$ python3 -q
>>> import numpy as np
>>> import numpy.linalg as la
>>> np.set_printoptions(suppress=True, linewidth=140)
>>> K = np.load("block12.npy")
>>> print(K)
[[-20.    0.3   0.3  -1.3  -1.3   0.5  -0.6]
 [ 36.   -0.1  -1.   -1.3   0.5  -0.2   0.3]
 [ 24.    1.2   0.   -0.3  -0.1   0.1  -0.6]
 [ 28.    0.2   0.5   0.8  -1.8   0.1  -0.5]
 [-42.   -0.8  -0.1   1.5   0.2   0.2  -0.3]
 [ -2.   -1.9   1.2   0.2  -0.4   1.5   0. ]
 [  8.    1.1   0.7  -0.8   0.5  -0.8  -0.6]
 [ -8.   -0.4   0.5  -0.4  -2.1  -0.3  -1.2]
 [ 34.    0.    1.6  -1.3  -1.1  -1.2   0.2]
 [-12.    1.5  -0.7   0.5  -1.2   0.7  -2.8]
 [ 26.    0.5   0.1   0.3  -0.4   1.1  -0.5]
 [ 16.   -0.6   0.1  -0.8  -0.5   0.5  -0.6]]
>>> Uu, s, Vt = la.svd(K)
>>> print(s.round(1))
[84.8  4.7  3.7  3.2  2.3  1.6  1.2]
>>> print(np.argmax(s[:-1] / (s[1:] + 1e-6)) + 1)
1
>>> M2 = Uu[:, :1] @ np.diag(s[:1]) @ Vt[:1]
>>> print(M2.round(1) + 0)
[[-20.   -0.2  -0.1   0.4   0.1   0.1  -0.1]
 [ 36.    0.3   0.2  -0.6  -0.2  -0.2   0.1]
 [ 24.    0.2   0.1  -0.4  -0.1  -0.1   0.1]
 [ 28.    0.2   0.2  -0.5  -0.1  -0.2   0.1]
 [-42.   -0.3  -0.2   0.7   0.2   0.2  -0.2]
 [ -2.    0.    0.    0.    0.    0.    0. ]
 [  8.    0.1   0.   -0.1   0.    0.    0. ]
 [ -8.   -0.1   0.    0.1   0.    0.    0. ]
 [ 34.    0.3   0.2  -0.6  -0.2  -0.2   0.1]
 [-12.   -0.1  -0.1   0.2   0.1   0.1   0. ]
 [ 26.    0.2   0.2  -0.5  -0.1  -0.1   0.1]
 [ 16.    0.1   0.1  -0.3  -0.1  -0.1   0.1]]
>>> M2 = np.c_[K[:, :2] @ np.array([[0, 1], [1, 2]]), np.array([-1, 2, 0, 0, -1, 2, -1, 0, 2, 2, 0, 0])]
>>> print(M2)
[[  0.3 -19.4  -1. ]
 [ -0.1  35.8   2. ]
 [  1.2  26.4   0. ]
 [  0.2  28.4   0. ]
 [ -0.8 -43.6  -1. ]
 [ -1.9  -5.8   2. ]
 [  1.1  10.2  -1. ]
 [ -0.4  -8.8   0. ]
 [  0.   34.    2. ]
 [  1.5  -9.    2. ]
 [  0.5  27.    0. ]
 [ -0.6  14.8   0. ]]
>>> print(la.matrix_rank(M2))
3
>>> print(np.round(la.norm(la.qr(K)[0].T @ M2, axis=0) ** 2 / ((M2 ** 2).sum(axis=0) + 1e-12), 1))
[1.  1.  0.5]
>>> print(np.round(la.norm(M2 - K @ la.lstsq(K, M2)[0], axis=0), 1) + 0)
[0.  0.  3.1]
>>> print(la.matrix_rank(np.c_[K, M2]))
8
>>> E = np.load("w.npy")
>>> print(E.round(1) + 0)
[[ 9.4 -2.1  2.8]
 [-3.5 -7.1 -6.1]
 [-6.7 -4.5 -5.9]
 [ 1.3 -8.6 -5. ]
 [ 7.6  3.3  5.5]
 [ 4.6 -8.3 -3.3]
 [ 1.3  8.1  5.8]
 [ 0.8 -8.5 -5.2]
 [ 8.2 -5.7  0. ]
 [-8.7 -1.4 -4.8]
 [-9.3  3.1 -2.1]
 [-8.7 -1.3 -4.7]
 [ 4.1  6.7  6.2]
 [-7.7  6.3  0.6]
 [-9.2  0.3 -3.9]
 [-7.4  6.6  1. ]
 [ 3.   7.4  6.1]
 [-9.3  3.1 -2.1]
 [ 1.1  8.1  5.7]
 [ 6.6  4.6  5.9]
 [-9.4  1.6 -3.1]
 [-9.3  1.1 -3.4]
 [ 8.  -6.  -0.3]
 [ 8.9  0.8  4.5]
 [-1.5  8.6  4.9]
 [ 5.2 -8.1 -2.9]
 [ 3.4 -8.5 -4. ]
 [ 4.2 -8.4 -3.5]
 [ 2.2  7.7  6. ]
 [-7.   7.   1.4]
 [-3.6 -7.  -6.1]
 [-9.3  2.8 -2.3]
 [-3.9  8.4  3.7]
 [-8.9 -0.9 -4.5]
 [ 1.1 -8.6 -5. ]
 [-9.1  3.7 -1.6]
 [-9.4  1.4 -3.2]
 [ 4.3 -8.3 -3.4]
 [ 4.1 -8.4 -3.6]
 [-9.3  2.5 -2.5]]
>>> D = la.norm(E[:, None] - E[None], axis=-1)
>>> print(D[38].round(6).argsort(kind="stable")[:4])
[38 27 37  5]
>>> print(D.mean(axis=1).argmax())
23
>>> print((D + 1e9 * np.eye(40)).round(6).argmin(axis=1))
[23 30  9 34 19 37 18 34 22 11 17  9 16 15 21 13 28 10  6  4 36 36  8  4 32  5 38 38 16 15  1 17 24 11  3 10 20 27 27 31]
>>> print(np.round(la.norm(E - E.mean(axis=0), axis=1), 1))
[11.7  8.9  8.4  9.8 11.7 10.4 10.9  9.7 11.2  8.2  8.5  8.2 11.3  9.1  8.3  9.2 11.2  8.5 10.9 11.6  8.3  8.3 11.2 11.8 10.5 10.5 10.2
 10.3 11.1  9.3  8.9  8.5 10.   8.2  9.7  8.6  8.3 10.4 10.3  8.4]
>>> print(np.flatnonzero(D[38] < D.mean() / 2))
[ 3  5  7  8 22 25 26 27 34 37 38]
>>> print(D.shape)
(40, 40)
